In [1]: import numpy as np

In [2]: np.set_printoptions(precision=2, suppress=True, linewidth=160)

In [3]: F = np.load("case9.npy")

In [4]: F
Out[4]: 
array([[-0.56,  0.07,  0.12,  0.34,  0.47, -0.07,  0.56],
       [ 0.44, -0.79,  0.12,  0.33,  0.2 , -0.04,  0.13],
       [-0.25, -0.29, -0.09, -0.13, -0.27,  0.84,  0.22],
       [ 0.03,  0.1 ,  0.93,  0.05, -0.34,  0.02,  0.08],
       [-0.09,  0.17, -0.07,  0.82, -0.13,  0.22, -0.46],
       [-0.37, -0.31, -0.21,  0.11, -0.68, -0.48,  0.15],
       [ 0.53,  0.39, -0.23,  0.25, -0.27,  0.06,  0.61]])

In [5]: other = np.linalg.inv(F)

In [6]: np.linalg.det(F) * other
Out[6]: 
array([[-0.56,  0.44, -0.25,  0.03, -0.09, -0.37,  0.53],
       [ 0.07, -0.79, -0.29,  0.1 ,  0.17, -0.31,  0.39],
       [ 0.12,  0.12, -0.09,  0.93, -0.07, -0.21, -0.23],
       [ 0.34,  0.33, -0.13,  0.05,  0.82,  0.11,  0.25],
       [ 0.47,  0.2 , -0.27, -0.34, -0.13, -0.68, -0.27],
       [-0.07, -0.04,  0.84,  0.02,  0.22, -0.48,  0.06],
       [ 0.56,  0.13,  0.22,  0.08, -0.46,  0.15,  0.61]])

In [7]: np.linalg.inv(other)
Out[7]: 
array([[-0.56,  0.07,  0.12,  0.34,  0.47, -0.07,  0.56],
       [ 0.44, -0.79,  0.12,  0.33,  0.2 , -0.04,  0.13],
       [-0.25, -0.29, -0.09, -0.13, -0.27,  0.84,  0.22],
       [ 0.03,  0.1 ,  0.93,  0.05, -0.34,  0.02,  0.08],
       [-0.09,  0.17, -0.07,  0.82, -0.13,  0.22, -0.46],
       [-0.37, -0.31, -0.21,  0.11, -0.68, -0.48,  0.15],
       [ 0.53,  0.39, -0.23,  0.25, -0.27,  0.06,  0.61]])

In [8]: round(float(np.linalg.det(F) * np.linalg.det(other)), 2)
Out[8]: 1.0

In [9]: (np.abs(other) > 1e-9).astype(int)
Out[9]: 
array([[1, 1, 1, 1, 1, 1, 1],
       [1, 1, 1, 1, 1, 1, 1],
       [1, 1, 1, 1, 1, 1, 1],
       [1, 1, 1, 1, 1, 1, 1],
       [1, 1, 1, 1, 1, 1, 1],
       [1, 1, 1, 1, 1, 1, 1],
       [1, 1, 1, 1, 1, 1, 1]])

In [10]: np.round(F @ other, 2) + 0
Out[10]: 
array([[1., 0., 0., 0., 0., 0., 0.],
       [0., 1., 0., 0., 0., 0., 0.],
       [0., 0., 1., 0., 0., 0., 0.],
       [0., 0., 0., 1., 0., 0., 0.],
       [0., 0., 0., 0., 1., 0., 0.],
       [0., 0., 0., 0., 0., 1., 0.],
       [0., 0., 0., 0., 0., 0., 1.]])
